$ ipython --no-banner

In [1]: import numpy as np

In [2]: np.set_printoptions(precision=1, suppress=True, linewidth=120, sign=" ")

In [3]: def rd(a):
   ...:     return np.round(a, 1) + 0
   ...: 

In [4]: Y = np.array([[-3, 3], [-3, 3]])

In [5]: basis = np.array([[0, -1], [1, 0]])

In [6]: A = np.block([[Y, np.zeros((2, 2))], [np.zeros((2, 2)), basis]])

In [7]: print(A)
[[-3.  3.  0.  0.]
 [-3.  3.  0.  0.]
 [ 0.  0.  0. -1.]
 [ 0.  0.  1.  0.]]

In [8]: rng = np.random.default_rng(58)

In [9]: lab = rng.permutation(4)

In [10]: print(lab)
[ 0  2  3  1]

In [11]: Y = A[lab][:, lab]

In [12]: print(np.trace(Y))
0.0

In [13]: print(np.diag(Y))
[-3.  0.  0.  3.]

In [14]: def softmax(z):
    ...:     e = np.exp(z - z.max(axis=-1, keepdims=True))
    ...:     return e / e.sum(axis=-1, keepdims=True)
    ...: 

In [15]: print(rd(softmax(A).sum(axis=1)))
[ 1.  1.  1.  1.]

In [16]: S = A @ A.T / np.sqrt(4)

In [17]: print(rd(softmax(S)))
[[ 0.5  0.5  0.   0. ]
 [ 0.5  0.5  0.   0. ]
 [ 0.2  0.2  0.4  0.2]
 [ 0.2  0.2  0.2  0.4]]

In [18]: print(rd(softmax(S + np.triu(np.full(S.shape, -np.inf), 1))))
[[ 1.   0.   0.   0. ]
 [ 0.5  0.5  0.   0. ]
 [ 0.3  0.3  0.5  0. ]
 [ 0.2  0.2  0.2  0.4]]

In [19]: Uu, s, vt = np.linalg.svd(A)

In [20]: print(rd(s))
[ 6.  1.  1.  0.]

In [21]: Y = Uu[:, :3] @ np.diag(s[:3]) @ vt[:3]

In [22]: print(rd(Y))
[[-3.  3.  0.  0.]
 [-3.  3.  0.  0.]
 [ 0.  0.  0. -1.]
 [ 0.  0.  1.  0.]]

In [23]: print(rd(np.linalg.norm(A - Y) / np.linalg.norm(A)))
0.0

In [24]: print(np.linalg.matrix_rank(Y))
3

In [25]: print(rd(np.abs(A - Y).max()))
0.0
